% ipython --no-banner

In [1]: import numpy as np

In [2]: np.set_printoptions(precision=2, suppress=True, linewidth=100, legacy="1.25")

In [3]: J = np.load("data.npy")

In [4]: J
Out[4]: 
array([[ 5,  0,  0,  0,  0,  0,  0,  0,  0],
       [ 0, -3,  0,  0,  0,  0,  0,  0,  0],
       [ 0,  0, -2,  0,  0,  0,  0,  0,  0],
       [ 0,  0,  0, -3,  0,  0,  0,  0,  0],
       [ 0,  0,  0,  0, -2,  0,  0,  0,  0],
       [ 0,  0,  0,  0,  0, -5,  0,  0,  0],
       [ 0,  0,  0,  0,  0,  0,  0,  0,  0],
       [ 0,  0,  0,  0,  0,  0,  0,  0,  0],
       [ 0,  0,  0,  0,  0,  0,  0,  0, -1]])

In [5]: ev, evecs = np.linalg.eigvalsh(J)
ValueError: too many values to unpack (expected 2)


In [6]: ev, evecs = np.linalg.eigh(J)

In [7]: ev.sum(), np.trace(J)
Out[7]: (-11.0, -11)

In [8]: U, sigma = np.linalg.svd(J)
ValueError: too many values to unpack (expected 2)


In [9]: U, sigma, vt = np.linalg.svd(J, full_matrices=False)

In [10]: U.shape, sigma.shape, vt.shape
Out[10]: ((9, 9), (9,), (9, 9))

In [11]: sigma
Out[11]: array([5., 5., 3., 3., 2., 2., 1., 0., 0.])

In [12]: U, sigma, vt = np.linalg.svd(J)

In [13]: np.argmax(sigma[:-1] / (sigma[1:] + 1e-6)) + 1
Out[13]: 7

In [14]: sigma
Out[14]: array([5., 5., 3., 3., 2., 2., 1., 0., 0.])

In [15]: other = U[:, :7] @ np.diag(sigma[:7]) @ vt[:7]

In [16]: np.linalg.matrix_rank(other)
Out[16]: 7

In [17]: round(float(np.linalg.norm(J - other) / np.linalg.norm(J)), 2)
Out[17]: 0.0

In [18]: np.abs(J - other).max()
Out[18]: 0.0

In [19]: other
Out[19]: 
array([[ 5.,  0.,  0.,  0.,  0.,  0.,  0.,  0.,  0.],
       [ 0., -3.,  0.,  0.,  0.,  0.,  0.,  0.,  0.],
       [ 0.,  0., -2.,  0.,  0.,  0.,  0.,  0.,  0.],
       [ 0.,  0.,  0., -3.,  0.,  0.,  0.,  0.,  0.],
       [ 0.,  0.,  0.,  0., -2.,  0.,  0.,  0.,  0.],
       [ 0.,  0.,  0.,  0.,  0., -5.,  0.,  0.,  0.],
       [ 0.,  0.,  0.,  0.,  0.,  0.,  0.,  0.,  0.],
       [ 0.,  0.,  0.,  0.,  0.,  0.,  0.,  0.,  0.],
       [ 0.,  0.,  0.,  0.,  0.,  0.,  0.,  0., -1.]])

In [20]: E = np.loadtxt("m.csv", delimiter=",")

In [21]: E.round(2) + 0
Out[21]: 
array([[-0.34, -0.32,  0.  , -0.11,  0.51, -0.71],
       [-0.2 , -0.09, -0.69, -0.6 , -0.33, -0.01],
       [-0.09,  0.78,  0.32, -0.48,  0.04, -0.21],
       [ 0.77, -0.3 ,  0.14, -0.5 ,  0.23,  0.01],
       [-0.26, -0.42,  0.61, -0.24, -0.57, -0.06],
       [-0.43, -0.13,  0.15, -0.29,  0.5 ,  0.67]])

In [22]: np.linalg.matrix_rank(E)
Out[22]: 6

In [23]: E.mean(axis=0)
Out[23]: array([-0.09, -0.08,  0.09, -0.37,  0.06, -0.05])

In [24]: np.linalg.svd(E, compute_uv=False)
Out[24]: array([1., 1., 1., 1., 1., 1.])

In [25]: round(float(np.abs(E).max()), 2)
Out[25]: 0.78

In [26]: np.count_nonzero(E)
Out[26]: 36

In [27]: E[:, 6]
IndexError: index 6 is out of bounds for axis 1 with size 6


In [28]: round(float(np.linalg.norm(E)), 2)
Out[28]: 2.45

In [29]: np.unravel_index(np.abs(E).argmax(), E.shape)
Out[29]: (2, 1)

In [30]: E[6]
IndexError: index 6 is out of bounds for axis 0 with size 6


In [31]: vec = np.array([-1, 2, 3, 1, 3, 2])

In [32]: np.round(np.linalg.norm(vec), 2), round(np.linalg.norm(E @ vec), 2)
Out[32]: (5.29, 5.29)

In [33]: E.T @ (E @ vec)
Out[33]: array([-1.,  2.,  3.,  1.,  3.,  2.])

In [34]: round(float(np.linalg.det(E)), 2)
Out[34]: -1.0

In [35]: [p for p in range(1, 25) if np.allclose(np.linalg.matrix_power(E, p), np.eye(6))]
Out[35]: []

In [36]: np.abs(np.linalg.eigvals(E))
Out[36]: array([1., 1., 1., 1., 1., 1.])

In [37]: feats = np.load("dump.npy")

In [38]: feats
Out[38]: 
array([[-24.14, -35.64,  19.03,  39.27],
       [-24.85, -34.31,  20.85,  41.6 ],
       [-25.  , -34.76,  19.04,  39.83],
       [-25.92, -34.82,  20.25,  39.9 ],
       [-26.37, -35.76,  21.41,  41.47],
       [-26.31, -36.5 ,  22.4 ,  39.1 ],
       [-23.9 , -36.17,  20.73,  40.51],
       [-25.58, -34.72,  19.5 ,  40.91],
       [-25.33, -34.09,  19.32,  40.3 ],
       [-24.41, -33.72,  21.48,  41.04],
       [-26.59, -35.17,  19.85,  39.72],
       [-24.31, -34.95,  19.33,  41.68],
       [-25.63, -35.29,  20.75,  38.76],
       [-26.01, -35.03,  19.55,  41.11],
       [-24.86, -35.07,  19.44,  39.58],
       [-25.34, -35.34,  21.13,  40.38],
       [-24.6 , -34.89,  19.65,  40.98],
       [-24.76, -36.91,  18.67,  39.42],
       [-24.85, -34.13,  19.62,  38.64],
       [-24.31, -37.16,  18.23,  39.2 ],
       [-24.82, -34.46,  19.92,  42.31],
       [-23.77, -36.22,  19.89,  41.28],
       [-24.69, -34.17,  20.39,  40.33],
       [-23.51, -35.18,  19.58,  39.89],
       [-26.85, -33.51,  20.35,  39.41],
       [-25.43, -36.59,  22.47,  41.36],
       [-23.54, -35.32,  19.69,  39.98],
       [-26.25, -34.9 ,  19.24,  40.04],
       [-23.33, -34.99,  21.88,  39.47],
       [-25.79, -33.9 ,  19.08,  39.8 ],
       [-25.64, -35.86,  19.81,  40.78],
       [-27.7 , -34.7 ,  20.55,  40.12],
       [-24.38, -36.75,  21.95,  40.22]])

In [39]: round(np.log10(np.linalg.cond(feats)))
Out[39]: 2

In [40]: round(np.linalg.norm(feats, 2) / np.linalg.norm(feats), 2)
Out[40]: 1.0

In [41]: np.linalg.cond(feats) > 100
Out[41]: False

In [42]: np.abs(np.linalg.svd(feats)[2][-1])
Out[42]: array([0.36, 0.6 , 0.09, 0.71])
